% python3 -q
>>> import numpy as np
>>> from numpy import linalg as LA
>>> np.set_printoptions(precision=3, suppress=True, linewidth=140, legacy="1.25")
>>> tidy = lambda a: np.round(a, 3) + 0
>>> F = np.load("arr.npy")
>>> print(F)
[[-4  5 -3 -4  3 -4  0  1]
 [-5 18  3 -2  3 -5  2  1]
 [ 2  1 15 -3  2 -2 -5  0]
 [ 4  1 -3 14 -5 -2 -3 -4]
 [-1  1  3 -3 16 -2  4 -2]
 [ 0 -3  4 -3 -5  4  1 -3]
 [-3  3  3  2  0  5 -5  4]
 [-5  1 -5 -4 -2 -4 -5 17]]
>>> M2 = F / LA.norm(F, axis=1, keepdims=True)
>>> gram = M2 @ M2.T
>>> print((np.abs(gram) > 0.9).astype(int))
[[1 0 0 0 0 0 0 0]
 [0 1 0 0 0 0 0 0]
 [0 0 1 0 0 0 0 0]
 [0 0 0 1 0 0 0 0]
 [0 0 0 0 1 0 0 0]
 [0 0 0 0 0 1 0 0]
 [0 0 0 0 0 0 1 0]
 [0 0 0 0 0 0 0 1]]
>>> print((gram - 2 * np.eye(8)).round(6).argmax(axis=1))
[1 0 6 6 0 2 7 0]
>>> W0 = np.array([[2, 2, 2, 2, 2, 2, 2],
...     [2, 4, 4, 4, 4, 4, 4],
...     [2, 4, 6, 6, 6, 6, 6],
...     [2, 4, 6, 8, 8, 8, 8],
...     [2, 4, 6, 8, 10, 10, 10],
...     [2, 4, 6, 8, 10, 12, 12],
...     [2, 4, 6, 8, 10, 12, 14]])
>>> print(W0)
[[ 2  2  2  2  2  2  2]
 [ 2  4  4  4  4  4  4]
 [ 2  4  6  6  6  6  6]
 [ 2  4  6  8  8  8  8]
 [ 2  4  6  8 10 10 10]
 [ 2  4  6  8 10 12 12]
 [ 2  4  6  8 10 12 14]]
>>> q, evecs = LA.qr(W0[:, :2])[0], LA.qr(W0[:, 2:])[0]
>>> sv = LA.svd(q.T @ evecs, compute_uv=False)
>>> print(tidy(np.degrees(np.arccos(sv.clip(0, 1)))))
[ 6.421 77.315]
>>> q, R = LA.qr(F)
>>> print(tidy(np.abs(np.diag(R))))
[ 9.798 14.95  16.543  9.078 15.912  7.347  3.271  6.184]
>>> print(np.allclose(R.T @ R, F.T @ F))
True
>>> print(tidy(q @ R))
[[-4.  5. -3. -4.  3. -4.  0.  1.]
 [-5. 18.  3. -2.  3. -5.  2.  1.]
 [ 2.  1. 15. -3.  2. -2. -5.  0.]
 [ 4.  1. -3. 14. -5. -2. -3. -4.]
 [-1.  1.  3. -3. 16. -2.  4. -2.]
 [ 0. -3.  4. -3. -5.  4.  1. -3.]
 [-3.  3.  3.  2.  0.  5. -5.  4.]
 [-5.  1. -5. -4. -2. -4. -5. 17.]]
>>> print(q.shape, R.shape)
(8, 8) (8, 8)
>>> print(tidy(abs(R[0, 0])), tidy(LA.norm(F[:, 0])))
9.798 9.798
>>> U, sv, Vh = LA.svd(W0, full_matrices=False)
>>> print((sv > 1e-8).sum())
7
>>> print(tidy(U.T @ U))
[[1. 0. 0. 0. 0. 0. 0.]
 [0. 1. 0. 0. 0. 0. 0.]
 [0. 0. 1. 0. 0. 0. 0.]
 [0. 0. 0. 1. 0. 0. 0.]
 [0. 0. 0. 0. 1. 0. 0.]
 [0. 0. 0. 0. 0. 1. 0.]
 [0. 0. 0. 0. 0. 0. 1.]]
>>> print(tidy(sv))
[45.762  5.236  2.     1.117  0.764  0.599  0.523]
>>> print(tidy(np.sqrt((sv ** 2).sum())), tidy(LA.norm(W0)))
46.13 46.13
>>> print(tidy(np.abs(Vh[0])))
[0.107 0.21  0.304 0.384 0.447 0.491 0.514]
>>> print(U.shape, sv.shape, Vh.shape)
(7, 7) (7,) (7, 7)
>>> print(np.allclose(U * sv @ Vh, W0))
True
>>> W2 = np.array([[-1.0, 0.3, -1.4], [0.9, 1.5, 0.0]])
>>> rng = np.random.default_rng(442)
>>> E = np.array([[2, 2],
...     [3, 1],
...     [0, 1],
...     [0, 0],
...     [0, 2],
...     [1, 3],
...     [0, 0],
...     [3, 3],
...     [3, 0],
...     [0, 2],
...     [0, 2],
...     [2, 2],
...     [1, 0],
...     [1, 1],
...     [3, 2],
...     [0, 1],
...     [3, 2],
...     [1, 0],
...     [0, 0],
...     [2, 2],
...     [3, 0],
...     [1, 1],
...     [3, 2],
...     [0, 0],
...     [2, 2],
...     [1, 3],
...     [0, 3],
...     [2, 2],
...     [0, 1],
...     [0, 0],
...     [1, 2],
...     [0, 2],
...     [2, 0],
...     [1, 2],
...     [0, 1],
...     [1, 0],
...     [2, 0]]) @ W2 + 0.1 * rng.normal(size=(37, 3))
>>> print(tidy(E))
[[-0.312  3.65  -3.   ]
 [-2.185  2.508 -4.062]
 [ 0.899  1.7    0.17 ]
 [-0.026  0.041  0.162]
 [ 1.883  3.124  0.011]
 [ 1.918  4.734 -1.58 ]
 [ 0.027  0.011  0.105]
 [-0.242  5.526 -4.3  ]
 [-3.013  0.861 -4.216]
 [ 1.888  2.79   0.086]
 [ 1.912  2.949  0.009]
 [-0.258  3.525 -2.738]
 [-1.051  0.438 -1.378]
 [-0.227  1.837 -1.267]
 [-1.227  3.841 -4.099]
 [ 0.725  1.575 -0.056]
 [-1.024  3.957 -4.109]
 [-1.097  0.328 -1.295]
 [ 0.049 -0.098  0.072]
 [-0.254  3.655 -2.687]
 [-3.111  0.937 -4.26 ]
 [-0.078  1.688 -1.29 ]
 [-1.215  3.744 -4.207]
 [-0.163  0.054  0.081]
 [-0.255  3.563 -2.716]
 [ 1.756  4.843 -1.554]
 [ 2.737  4.485 -0.006]
 [-0.2    3.584 -2.737]
 [ 1.     1.534 -0.034]
 [ 0.09  -0.094 -0.073]
 [ 0.81   3.267 -1.597]
 [ 1.998  2.903 -0.032]
 [-2.038  0.528 -2.951]
 [ 0.865  3.326 -1.358]
 [ 0.853  1.537  0.041]
 [-0.933  0.29  -1.452]
 [-1.924  0.618 -2.773]]
>>> Xc = E - E.mean(axis=0)
>>> evecs = LA.svd(Xc)[2][:2]
>>> M2 = Xc - Xc @ evecs.T @ evecs
>>> print(LA.norm(M2, axis=1).round(6).argmax())
5
>>> print(tidy(np.diag(evecs.T @ evecs)))
[0.536 0.81  0.654]
>>> print(tidy(np.cov(Xc @ evecs.T, rowvar=False)))
[[4.033 0.   ]
 [0.    3.316]]
>>> W2 = E[[29, 31]].astype(float)
>>> for _ in range(5):
...     idx = LA.norm(E[:, None] - W2, axis=-1).argmin(axis=1)
...     W2 = np.array([E[idx == j].mean(axis=0) for j in range(2)])
... 
>>> print(idx)
[1 0 0 0 1 1 0 1 0 1 1 1 0 0 1 0 1 0 0 1 0 0 1 0 1 1 1 1 0 0 1 1 0 1 0 0 0]
>>> print(np.abs(W2[1] - W2[0]).argmax())
1
>>> print(tidy(W2))
[[-0.642  0.858 -1.288]
 [ 0.599  3.748 -2.034]]
>>> U, sv = LA.svd(E)
Traceback (most recent call last):
  File "<python-input-44>", line 1, in <module>
    U, sv = LA.svd(E)
    ^^^^^
ValueError: too many values to unpack (expected 2)
>>> U, sv, Vh = LA.svd(E, full_matrices=False)
>>> print(tidy(Vh @ Vh.T))
[[1. 0. 0.]
 [0. 1. 0.]
 [0. 0. 1.]]
>>> print(np.abs(U[:, 0]).round(6).argmax())
7
>>> print(tidy(sv / sv[0]))
[1.    0.565 0.031]
>>> print(tidy(np.cumsum(sv ** 2) / np.sum(sv ** 2)))
[0.758 0.999 1.   ]
>>> print(U.shape, sv.shape, Vh.shape)
(37, 3) (3,) (3, 3)
>>> gram = np.cov(E, rowvar=False)
>>> print(tidy(np.corrcoef(E.T)))
[[ 1.     0.387  0.716]
 [ 0.387  1.    -0.359]
 [ 0.716 -0.359  1.   ]]
>>> print(gram.shape)
(3, 3)
>>> print(tidy(np.polyfit(E[:, 1], E[:, 2], 1)))
[-0.353 -0.852]
>>> print(tidy(np.corrcoef(E[:, 1], E[:, 2])[0, 1]))
-0.359
>>> print(np.argwhere(np.triu(np.abs(np.corrcoef(E.T)) > 0.8, 1)))
[]
>>> W = np.array([[-2, -3], [1, -2], [2, 4]])
>>> b = np.array([-1, 0])
>>> act = np.maximum(E @ W + b, 0)
>>> print(LA.matrix_rank(act))
1
>>> print(tidy(act))
[[0.    0.   ]
 [0.    0.   ]
 [0.    0.   ]
 [0.    0.644]
 [0.    0.   ]
 [0.    0.   ]
 [0.    0.318]
 [0.    0.   ]
 [0.    0.   ]
 [0.    0.   ]
 [0.    0.   ]
 [0.    0.   ]
 [0.    0.   ]
 [0.    0.   ]
 [0.    0.   ]
 [0.    0.   ]
 [0.    0.   ]
 [0.    0.   ]
 [0.    0.337]
 [0.    0.   ]
 [0.    0.   ]
 [0.    0.   ]
 [0.    0.   ]
 [0.    0.702]
 [0.    0.   ]
 [0.    0.   ]
 [0.    0.   ]
 [0.    0.   ]
 [0.    0.   ]
 [0.    0.   ]
 [0.    0.   ]
 [0.    0.   ]
 [0.    0.   ]
 [0.    0.   ]
 [0.    0.   ]
 [0.    0.   ]
 [0.    0.   ]]
>>> W2 = np.array([[0, 3, -3], [-1, 2, 3]])
>>> print((act @ W2).round(6).argmax(axis=1))
[0 0 0 2 0 0 2 0 0 0 0 0 0 0 0 0 0 0 2 0 0 0 0 2 0 0 0 0 0 0 0 0 0 0 0 0 0]
>>> print(W @ W2)
[[  3 -12  -3]
 [  2  -1  -9]
 [ -4  14   6]]
>>> data = np.load("mat.npy")
>>> print(data)
[[3. 2. 0. 2.]
 [2. 3. 0. 2.]
 [0. 0. 3. 0.]
 [2. 2. 0. 3.]]
>>> # splits into 2 blocks
>>> P = np.triu(np.array([[5, 0, 0, 1], [7, 4, 7, 9], [9, 5, 7, 2], [5, 4, 9, 1]]), 1) + np.eye(4)
>>> M2 = P @ data @ LA.inv(P)
>>> print(M2)
[[   5.    4.  -28.   20.]
 [  20.   21. -126.   72.]
 [   4.    4.  -25.   16.]
 [   2.    2.  -14.   11.]]
>>> idx = rng.integers(0, 3, 8)
>>> J = (idx[:, None] == idx) * 5 + np.eye(8)
>>> print(J)
[[6. 0. 0. 0. 5. 0. 0. 0.]
 [0. 6. 0. 5. 0. 0. 0. 0.]
 [0. 0. 6. 0. 0. 5. 5. 5.]
 [0. 5. 0. 6. 0. 0. 0. 0.]
 [5. 0. 0. 0. 6. 0. 0. 0.]
 [0. 0. 5. 0. 0. 6. 5. 5.]
 [0. 0. 5. 0. 0. 5. 6. 5.]
 [0. 0. 5. 0. 0. 5. 5. 6.]]
>>> w, evecs = LA.eigh(J)
>>> x0 = np.array([-3, 2, 7, -7, -7, 8, 3, 3])
>>> print(tidy(evecs * np.sqrt(w) @ evecs.T))
[[2.158 0.    0.    0.    1.158 0.    0.    0.   ]
 [0.    2.158 0.    1.158 0.    0.    0.    0.   ]
 [0.    0.    1.896 0.    0.    0.896 0.896 0.896]
 [0.    1.158 0.    2.158 0.    0.    0.    0.   ]
 [1.158 0.    0.    0.    2.158 0.    0.    0.   ]
 [0.    0.    0.896 0.    0.    1.896 0.896 0.896]
 [0.    0.    0.896 0.    0.    0.896 1.896 0.896]
 [0.    0.    0.896 0.    0.    0.896 0.896 1.896]]
>>> print(np.abs(J).sum(axis=1).max(), np.abs(w).max())
21.0 21.0
>>> print(tidy(evecs * np.abs(w) @ evecs.T))
[[6. 0. 0. 0. 5. 0. 0. 0.]
 [0. 6. 0. 5. 0. 0. 0. 0.]
 [0. 0. 6. 0. 0. 5. 5. 5.]
 [0. 5. 0. 6. 0. 0. 0. 0.]
 [5. 0. 0. 0. 6. 0. 0. 0.]
 [0. 0. 5. 0. 0. 6. 5. 5.]
 [0. 0. 5. 0. 0. 5. 6. 5.]
 [0. 0. 5. 0. 0. 5. 5. 6.]]
>>> print((np.sign(evecs[:, -1].round(6)) == np.sign(evecs[0, -1].round(6))).astype(int))
[1 1 0 1 1 0 0 0]
>>> print(tidy(LA.eigvalsh(J[1:, 1:])))
[ 1.  1.  1.  1.  6. 11. 21.]
>>> m1 = np.load("run16.npy")
>>> print(m1)
[[0.5   0.25  0.    0.25  0.   ]
 [0.5   0.5   0.    0.    0.   ]
 [0.    0.    0.667 0.    0.333]
 [0.25  0.    0.    0.5   0.25 ]
 [0.    0.    0.5   0.    0.5  ]]
>>> T = np.stack([m1, -2 * m1, m1[::-1]])
>>> print((T @ m1.T).shape)
(3, 5, 5)
>>> print(T.sum(axis=0))
[[-0.5  -0.25  0.5  -0.25  0.5 ]
 [-0.25 -0.5   0.    0.5   0.25]
 [ 0.    0.    0.    0.    0.  ]
 [ 0.25  0.5   0.   -0.5  -0.25]
 [ 0.5   0.25 -0.5   0.25 -0.5 ]]
>>> print(T.shape)
(3, 5, 5)
>>> x0 = np.array([1, 0, 0, 3, 2])
>>> a = np.maximum(m1 @ x0, 0)
>>> print(tidy(np.tanh(m1 @ x0)))
[0.848 0.462 0.582 0.978 0.762]
>>> arr = np.load("case3.npy")
>>> print(arr)
[[ 0.2  0.5 -0.6  0.2  0.1  2.2  0.9  0.7 -1.1]
 [ 1.4  0.6  0.7 -0.5  1.1 -0.8  0.8  0.7  0.4]
 [-2.3  1.2  1.4  0.8 -1.2  0.5  2.   0.8  0.4]
 [ 1.3 -0.2  0.6 -0.4  1.3 -1.4 -1.2 -0.5  0.1]
 [-0.3 -0.7 -1.1  1.1  0.5  1.2  0.8  0.4 -1. ]
 [-0.3 -0.3 -1.  -1.8  0.1  0.9  1.3 -1.2 -1.8]
 [ 0.5 -0.3 -0.9 -0.9  1.2 -0.7 -0.3 -1.4  1. ]
 [-0.3  0.7 -0.5 -0.7  0.1 -0.9 -0.3 -0.2  0.3]
 [ 1.6  1.5  0.4  0.1  1.1  0.3  0.3 -1.   0.2]
 [-0.2  0.5  1.   0.4  1.  -0.7  1.3 -1.6  0.7]
 [ 1.2 -0.7  0.2  1.3 -0.6 -0.4  0.4 -0.5  0.1]]
>>> x0 = np.array([3, -2, 4, -5, -5, 4, -1, -5, -5])
>>> target = arr @ x0
>>> try:
...     LA.solve(arr, target)
... except LA.LinAlgError as e:
...     print(repr(e))
... 
LinAlgError('Last 2 dimensions of the array must be square')
>>> print(tidy(LA.pinv(arr) @ arr))
[[1. 0. 0. 0. 0. 0. 0. 0. 0.]
 [0. 1. 0. 0. 0. 0. 0. 0. 0.]
 [0. 0. 1. 0. 0. 0. 0. 0. 0.]
 [0. 0. 0. 1. 0. 0. 0. 0. 0.]
 [0. 0. 0. 0. 1. 0. 0. 0. 0.]
 [0. 0. 0. 0. 0. 1. 0. 0. 0.]
 [0. 0. 0. 0. 0. 0. 1. 0. 0.]
 [0. 0. 0. 0. 0. 0. 0. 1. 0.]
 [0. 0. 0. 0. 0. 0. 0. 0. 1.]]
>>> target = target + 0.05 * rng.normal(size=11)
>>> print(tidy(target))
[ 5.564 -6.719 -7.705 -0.218 -4.897 21.42  -3.42  -5.095  2.276 -4.149  2.364]
>>> b, *_ = LA.lstsq(arr, target)
>>> print([round(float(LA.norm(LA.solve(arr.T @ arr + lam * np.eye(9), arr.T @ target))), 2) for lam in (0, 1, 10, 100)])
[12.05, 8.85, 3.71, 0.76]
>>> print(tidy(b))
[ 3.002 -2.022  3.976 -4.98  -5.004  4.    -0.987 -5.012 -4.942]
>>> print(b.round())
[ 3. -2.  4. -5. -5.  4. -1. -5. -5.]
>>> print(tidy(LA.norm(target - arr @ b)))
0.025
>>> print(tidy(arr.T @ (target - arr @ b)))
[0. 0. 0. 0. 0. 0. 0. 0. 0.]
